% python3 -q
>>> import numpy as np
>>> np.set_printoptions(suppress=True, linewidth=100)
>>> arr = np.load("block15.npy")
>>> arr
array([[  1.23,  -9.  ,  -7.58,  -6.07],
       [  0.25,  -0.42,   4.38,   3.04],
       [  1.29,  -9.28,   1.36,  -0.17],
       [  0.57,  -4.2 ,  -3.02,  -2.58],
       [  0.36,  -1.  ,   7.5 ,   5.04],
       [ -0.42,   0.9 ,  -7.6 ,  -4.87],
       [ -1.08,   5.03,  -4.49,  -2.42],
       [  0.47,  -4.25,  -7.37,  -5.53],
       [ -1.51,   9.08,   7.4 ,   6.15],
       [ -0.56,   3.85,   7.47,   5.47],
       [  0.82,  -5.04,  -4.53,  -3.55],
       [ -1.18,   7.53,  -0.18,   0.82],
       [  2.28, -14.17,  -3.28,  -3.49],
       [ -0.66,   5.83,   5.99,   4.71],
       [  1.19,  -7.57,  -4.38,  -3.88],
       [ -1.47,   8.61,  -7.41,  -3.99],
       [ -1.46,  10.05,  -0.06,   1.29]])
>>> cen = arr - arr.mean(axis=0)
>>> left, s, Vt = np.linalg.svd(cen, full_matrices=False)
>>> np.round(np.abs(Vt[-1]), 2)
array([0.32, 0.14, 0.52, 0.78])
>>> np.linalg.matrix_rank(cen)
np.int64(4)
>>> s.round(2)
array([34.36, 22.57,  0.5 ,  0.33])
>>> np.round(Vt[0] * np.sign(Vt[0, np.abs(Vt[0]).argmax()]), 2)
array([-0.11,  0.76,  0.49,  0.42])
>>> labels = arr[:, 1] > np.median(arr[:, 1])
>>> u = arr[labels].mean(axis=0) - arr[~labels].mean(axis=0)
>>> round(float((((arr - arr.mean(axis=0)) @ u > 0) == labels).mean()), 2)
0.82
>>> labels.astype(int)
array([0, 0, 0, 0, 0, 1, 1, 0, 1, 1, 0, 1, 0, 1, 0, 1, 1])
>>> u.round(2)
array([-1.98, 12.46,  2.02,  2.8 ])
>>> vec = np.array([2, -1, -2, -1])
>>> np.sign((arr @ vec).round(6))
array([ 1., -1.,  1.,  1., -1.,  1.,  1.,  1., -1., -1.,  1., -1.,  1., -1.,  1.,  1., -1.])
>>> np.linalg.norm(arr @ vec) <= np.linalg.norm(arr, 2) * np.linalg.norm(vec) + 1e-9
np.True_
>>> np.argsort(-np.linalg.norm(arr, axis=0).round(6), kind="stable")[:3]
array([1, 2, 3])
>>> [round(float(x), 2) for x in np.linalg.svd(arr, compute_uv=False)[:3]]
[34.56, 22.75, 0.5]
>>> np.linalg.cond(arr) > 100
np.False_
>>> cen = (arr - arr.mean(axis=0)) / arr.std(axis=0)
>>> np.round(cen.std(axis=0), 2)
array([1., 1., 1., 1.])
>>> c = np.linalg.lstsq(np.delete(cen, 0, axis=1), cen[:, 0])[0]
>>> round(1 - np.var(cen[:, 0] - np.delete(cen, 0, axis=1) @ c), 2)
np.float64(0.99)
>>> c.round(2)
array([-1.24, -0.9 ,  1.09])
>>> E = np.load("mat.npy")
>>> E
array([[-4,  4, -3],
       [-3, -4,  4],
       [ 4, -3, -4]])
>>> q, r_ = np.linalg.qr(E)
>>> np.allclose(r_.T @ r_, E.T @ E)
True
>>> np.round(np.abs(np.diag(r_)), 2)
array([6.4 , 5.9 , 4.53])
>>> u, g = E[1], E[0]
>>> u @ g
np.int64(-16)
>>> pr = (u @ g) / (u @ u) * u
>>> np.round(g - pr, 2)
array([-5.17,  2.44, -1.44])
>>> np.outer(u, g)
array([[ 12, -12,   9],
       [ 16, -16,  12],
       [-16,  16, -12]])
>>> np.linalg.matrix_rank(np.outer(u, g))
np.int64(1)
>>> m1 = np.load("data.npy")
>>> m1
array([[1, 0, 1, 0, 1, 0],
       [2, 2, 2, 2, 2, 2],
       [1, 0, 1, 0, 1, 0],
       [1, 0, 1, 0, 1, 0],
       [2, 2, 2, 2, 2, 2],
       [1, 0, 1, 0, 1, 0]])
>>> left, s, Vt = np.linalg.svd(m1)
>>> s.round(2) + 0
array([7.4 , 2.29, 0.  , 0.  , 0.  , 0.  ])
>>> np.argmax(s[:-1] / (s[1:] + 1e-6)) + 1
np.int64(2)
>>> Y = left[:, :2] @ np.diag(s[:2]) @ Vt[:2]
>>> round(float(np.linalg.norm(m1 - Y, 2)), 2), round(float(s[2]), 2)
(0.0, 0.0)
>>> np.linalg.matrix_rank(Y)
np.int64(2)
>>> np.linalg.matrix_rank(m1, rtol=0.05)
np.int64(2)
>>> np.round(np.abs(m1 - Y).max(), 2)
np.float64(0.0)
>>> Y.round(2) + 0
array([[1., 0., 1., 0., 1., 0.],
       [2., 2., 2., 2., 2., 2.],
       [1., 0., 1., 0., 1., 0.],
       [1., 0., 1., 0., 1., 0.],
       [2., 2., 2., 2., 2., 2.],
       [1., 0., 1., 0., 1., 0.]])
>>> rng = np.random.default_rng(27806)
>>> labels = rng.permutation(6)
>>> labels
array([5, 0, 4, 3, 1, 2])
>>> Y = m1[labels][:, labels]
>>> np.diag(Y)
array([0, 1, 2, 0, 2, 1])
>>> t3 = np.stack([m1, 5 * m1, m1[::-1]])
>>> np.round(np.linalg.norm(t3, axis=(1, 2)), 2)
array([ 7.75, 38.73,  7.75])
>>> (t3 @ m1.T).shape
(3, 6, 6)
>>> np.linalg.matrix_rank(t3.reshape(3, -1))
np.int64(1)
>>> t3.sum(axis=0)
array([[ 7,  0,  7,  0,  7,  0],
       [14, 14, 14, 14, 14, 14],
       [ 7,  0,  7,  0,  7,  0],
       [ 7,  0,  7,  0,  7,  0],
       [14, 14, 14, 14, 14, 14],
       [ 7,  0,  7,  0,  7,  0]])
>>> np.einsum("bij,cij->bc", t3, t3)
array([[  60,  300,   60],
       [ 300, 1500,  300],
       [  60,  300,   60]])
